$ python3 -q
>>> import numpy as np
>>> from numpy import linalg as LA
>>> np.set_printoptions(precision=2, suppress=True, linewidth=140, floatmode="fixed")
>>> F = np.load("a.npy")
>>> F
array([[45, 44, 10, 44],
       [44, 45, 10, 45],
       [10, 10, 24, 10],
       [44, 45, 10, 45]])
>>> # row 3 repeats row 1
>>> np.argsort(-LA.norm(F, axis=0).round(6), kind="stable")[:3]
array([1, 3, 0])
>>> [round(float(x), 2) for x in LA.svd(F, compute_uv=False)[:3]]
[136.34, 21.33, 1.33]
>>> LA.matrix_rank(F, rtol=0.1)
np.int64(2)
>>> u, v = F[2], F[3]
>>> u @ v
np.int64(1580)
>>> pr = (u @ v) / (u @ u) * u
>>> np.round(LA.norm(u + v) ** 2 + LA.norm(u - v) ** 2, 2)
np.float64(13924.0)
>>> v - pr
array([ 25.96,  26.96, -33.29,  26.96])
>>> np.outer(u, v)
array([[ 440,  450,  100,  450],
       [ 440,  450,  100,  450],
       [1056, 1080,  240, 1080],
       [ 440,  450,  100,  450]])
>>> r = LA.matrix_rank(F)
>>> r
np.int64(3)
>>> ns = LA.svd(F)[2][r:].T
>>> [int(LA.matrix_rank(np.delete(F, i, axis=0))) for i in range(4)]
[2, 3, 2, 3]
>>> [int(LA.matrix_rank(F[:, :j + 1])) for j in range(4)]
[1, 2, 3, 3]
>>> rng = np.random.default_rng(7090)
>>> idx = rng.permutation(4)
>>> idx
array([0, 3, 2, 1])
>>> A2 = F[idx][:, idx]
>>> np.diag(A2)
array([45, 45, 24, 45])
>>> np.trace(A2)
np.int64(159)
>>> A2
array([[45, 44, 10, 44],
       [44, 45, 10, 45],
       [10, 10, 24, 10],
       [44, 45, 10, 45]])
>>> np.round(LA.det(A2), 2), np.round(LA.det(F[idx]), 2)
(np.float64(0.0), np.float64(0.0))
>>> np.allclose(A2, F)
True
>>> data = np.array([[0, -1, 3, -3],
...     [-1, 2, 1, 0],
...     [0, -2, -4, 5],
...     [-5, -4, -4, -4],
...     [0, 3, 1, 4]])
>>> data[:, 1] = 5 * data[:, 3]
>>> data
array([[  0, -15,   3,  -3],
       [ -1,   0,   1,   0],
       [  0,  25,  -4,   5],
       [ -5, -20,  -4,  -4],
       [  0,  20,   1,   4]])
>>> # column 1 is much longer than the rest
>>> A2 = data / np.sqrt((data ** 2).mean(axis=1, keepdims=True))
>>> LA.matrix_rank(A2) == LA.matrix_rank(data)
np.True_
>>> LA.norm(A2, axis=1)
array([2.00, 2.00, 2.00, 2.00, 2.00])
>>> Uu, sig, vt = LA.svd(data)
>>> sig.round(2) + 0
array([41.51,  7.43,  2.55,  0.00])
>>> A2 = Uu[:, :3] @ np.diag(sig[:3]) @ vt[:3]
>>> LA.matrix_rank(data, rtol=0.05)
np.int64(3)
>>> round(float(LA.norm(data - A2, 2)), 2), round(float(sig[3]), 2)
(0.0, 0.0)
>>> LA.matrix_rank(A2)
np.int64(3)
>>> A2 = data + rng.integers(-2, 3, (5, 3)) @ rng.integers(-2, 3, (3, 4))
>>> A2
array([[  4, -13,  10,   2],
       [ -3,   4,   2,   3],
       [ -1,  22,  -4,   7],
       [ -5, -16,  -6,  -8],
       [  0,  14,   2,   7]])
>>> np.abs(A2 - data).sum(axis=1)
array([18, 10,  6, 10, 10])
>>> LA.matrix_rank(A2 - data, tol=1e-8)
np.int64(3)
>>> LA.matrix_rank(data, rtol=0.1)
np.int64(2)
>>> LA.cond(data) > 100
np.True_
>>> r = LA.matrix_rank(data)
>>> r
np.int64(3)
>>> ns = LA.svd(data)[2][r:].T
>>> [int(LA.matrix_rank(np.delete(data, i, axis=0))) for i in range(5)]
[3, 3, 3, 3, 3]
>>> np.round(ns @ ns.T, 2) + 0
array([[ 0.00,  0.00,  0.00,  0.00],
       [ 0.00,  0.04,  0.00, -0.19],
       [ 0.00,  0.00,  0.00,  0.00],
       [ 0.00, -0.19,  0.00,  0.96]])
>>> np.allclose(data @ ns, 0)
True
>>> LA.matrix_rank(data.T @ data), LA.matrix_rank(data @ data.T)
(np.int64(3), np.int64(3))
>>> [int(LA.matrix_rank(data[:, :j + 1])) for j in range(4)]
[1, 2, 3, 3]
>>> E = np.load("arr.npy")
>>> E
array([[1.00, 0.00],
       [0.00, 1.00]])
>>> LA.matrix_rank(E)
np.int64(2)
>>> np.abs(E).max()
np.float64(1.0)
>>> E.shape
(2, 2)
>>> np.unravel_index(np.abs(E).argmax(), E.shape)
(np.int64(0), np.int64(0))
>>> round(LA.norm(E), 2)
np.float64(1.41)
>>> mat = np.arange(9).reshape(3, 3) + 2
>>> mat
array([[ 2,  3,  4],
       [ 5,  6,  7],
       [ 8,  9, 10]])
>>> # rank 2
>>> proj = np.triu(np.array([[3, 2, -2], [-4, -2, 0], [-4, 3, -5]]), 1) + np.eye(3)
>>> A2 = proj @ mat @ LA.inv(proj)
>>> LA.matrix_rank(A2)
np.int64(2)
>>> np.trace(A2), np.trace(mat)
(np.float64(18.0), np.int64(18))
>>> A2
array([[ -4.00,   5.00, -10.00],
       [  5.00,  -4.00,  17.00],
       [  8.00,  -7.00,  26.00]])
>>> W0 = np.load("layer15.npy")
>>> W0
array([[ 2,  0,  0],
       [ 2,  4,  0],
       [ 2,  7,  9],
       [ 2,  0,  0],
       [ 2,  7,  2],
       [ 2,  6,  4],
       [ 2,  1,  7],
       [ 2, 10,  3],
       [ 2,  1,  7],
       [ 2,  5,  6],
       [ 2,  3,  3],
       [ 2,  4,  0],
       [ 2,  4,  1],
       [ 2,  0,  2],
       [ 2,  0,  9],
       [ 2,  3,  0],
       [ 2,  0,  2],
       [ 2,  6, 11],
       [ 2,  0,  0],
       [ 2,  4, 15]])
>>> A2 = W0[0, 0] * W0[1:] - np.outer(W0[1:, 0], W0[0])
>>> A2
array([[ 0,  8,  0],
       [ 0, 14, 18],
       [ 0,  0,  0],
       [ 0, 14,  4],
       [ 0, 12,  8],
       [ 0,  2, 14],
       [ 0, 20,  6],
       [ 0,  2, 14],
       [ 0, 10, 12],
       [ 0,  6,  6],
       [ 0,  8,  0],
       [ 0,  8,  2],
       [ 0,  0,  4],
       [ 0,  0, 18],
       [ 0,  6,  0],
       [ 0,  0,  4],
       [ 0, 12, 22],
       [ 0,  0,  0],
       [ 0,  8, 30]])
>>> LA.matrix_rank(A2), LA.matrix_rank(W0)
(np.int64(2), np.int64(3))
>>> np.flatnonzero(~A2.round(6).any(axis=1))
array([ 2, 17])
>>> X = np.load("case0.npy")
>>> X
array([[2, 1, 0],
       [0, 4, 0],
       [0, 0, 1]])
>>> vals, V = LA.eig(X)
>>> X @ V[:, 0] - vals[0] * V[:, 0]
array([0.00, 0.00, 0.00])
>>> np.sort(LA.eigvals(LA.inv(X)))
array([0.25, 0.50, 1.00])
>>> cent = np.array([[0.1, 0.3, -0.2]])
>>> m1 = np.array([[1],
...     [0],
...     [1],
...     [0],
...     [2],
...     [2],
...     [2],
...     [1],
...     [1],
...     [2],
...     [0],
...     [0],
...     [2],
...     [1],
...     [2],
...     [2],
...     [0],
...     [1],
...     [2],
...     [0],
...     [2],
...     [2],
...     [1],
...     [0],
...     [2]]) @ cent + 0.05 * rng.normal(size=(25, 3))
>>> m1.round(2) + 0
array([[ 0.12,  0.31, -0.30],
       [-0.08, -0.08, -0.03],
       [ 0.00,  0.30, -0.17],
       [-0.05,  0.06,  0.02],
       [ 0.07,  0.59, -0.37],
       [ 0.14,  0.58, -0.33],
       [ 0.27,  0.49, -0.38],
       [ 0.11,  0.26, -0.21],
       [ 0.10,  0.24, -0.23],
       [ 0.18,  0.64, -0.44],
       [-0.02,  0.04, -0.04],
       [-0.09, -0.06, -0.05],
       [ 0.17,  0.58, -0.39],
       [ 0.07,  0.25, -0.19],
       [ 0.22,  0.57, -0.46],
       [ 0.21,  0.60, -0.44],
       [-0.06,  0.00,  0.02],
       [ 0.14,  0.29, -0.17],
       [ 0.16,  0.58, -0.41],
       [-0.07, -0.03,  0.00],
       [ 0.18,  0.56, -0.42],
       [ 0.11,  0.64, -0.53],
       [ 0.08,  0.28, -0.25],
       [-0.01,  0.09,  0.03],
       [ 0.20,  0.58, -0.38]])
>>> cent = m1[[5, 10]].astype(float)
>>> for _ in range(6):
...     idx = LA.norm(m1[:, None] - cent, axis=-1).argmin(axis=1)
...     cent = np.array([m1[idx == j].mean(axis=0) for j in range(2)])
... 
>>> idx
array([0, 1, 1, 1, 0, 0, 0, 1, 1, 0, 1, 1, 0, 1, 0, 0, 1, 1, 0, 1, 0, 0, 1, 1, 0])
>>> np.abs(cent[1] - cent[0]).argmax()
np.int64(1)
>>> cent[1] - cent[0]
array([-0.16, -0.43,  0.31])
>>> x = np.array([-2, 2, 1])
>>> target = m1 @ x
>>> LA.solve(m1.T @ m1, m1.T @ target)
array([-2.00,  2.00,  1.00])
>>> LA.lstsq(m1, target)[0]
array([-2.00,  2.00,  1.00])
>>> target = target + 0.1 * rng.normal(size=25)
>>> target
array([ 0.14, -0.15,  0.35,  0.31,  0.62,  0.57,  0.12, -0.05, -0.02,  0.49,  0.09, -0.06,  0.44,  0.13,  0.18,  0.33,  0.04,  0.20,  0.43,
       -0.07,  0.37,  0.66,  0.02,  0.33,  0.29])
>>> beta, *_ = LA.lstsq(m1, target)
>>> np.round(LA.norm(target - m1 @ beta), 2)
np.float64(0.38)
>>> beta.round()
array([-2.00,  2.00,  1.00])
>>> [round(float(LA.norm(LA.solve(m1.T @ m1 + lam * np.eye(3), m1.T @ target))), 2) for lam in (0, 1, 10, 100)]
[3.16, 0.49, 0.22, 0.03]
>>> Ac = (m1 - m1.mean(axis=0)) / m1.std(axis=0)
>>> np.argwhere(np.abs(Ac) > 2)
array([], shape=(0, 2), dtype=int64)
>>> beta = LA.lstsq(np.delete(Ac, 0, axis=1), Ac[:, 0])[0]
>>> np.abs(beta).argmax()
np.int64(0)
>>> feats = np.array([[3.52, 3.25, -0.58], [3.25, -2.58, 0.03], [-0.58, 0.03, 1.05]])
>>> u = np.array([-2, -1, 1])
>>> A2 = feats + np.outer(u, np.eye(3)[1])
>>> LA.matrix_rank(A2 - feats)
np.int64(1)
>>> A2
array([[ 3.52,  1.25, -0.58],
       [ 3.25, -3.58,  0.03],
       [-0.58,  1.03,  1.05]])
>>> np.round(LA.det(A2) / LA.det(feats), 2), np.round(1 + LA.solve(feats, u)[1], 2)
(np.float64(0.92), np.float64(0.92))
>>> x = np.array([-4, -2, -1])
>>> target = A2 @ x
>>> beta, lr = np.zeros(3), 1 / LA.norm(A2, 2) ** 2
>>> for i in range(12):
...     beta -= lr * A2.T @ (A2 @ beta - target)
...     if i % 2 == 0: print(i, round(LA.norm(A2 @ beta - target), 2))
... 
0 7.56
2 3.23
4 1.79
6 1.37
8 1.21
10 1.11
>>> round(LA.cond(A2), 2)
np.float64(5.05)
>>> beta.round(2) + 0
array([-3.86, -1.93,  0.00])
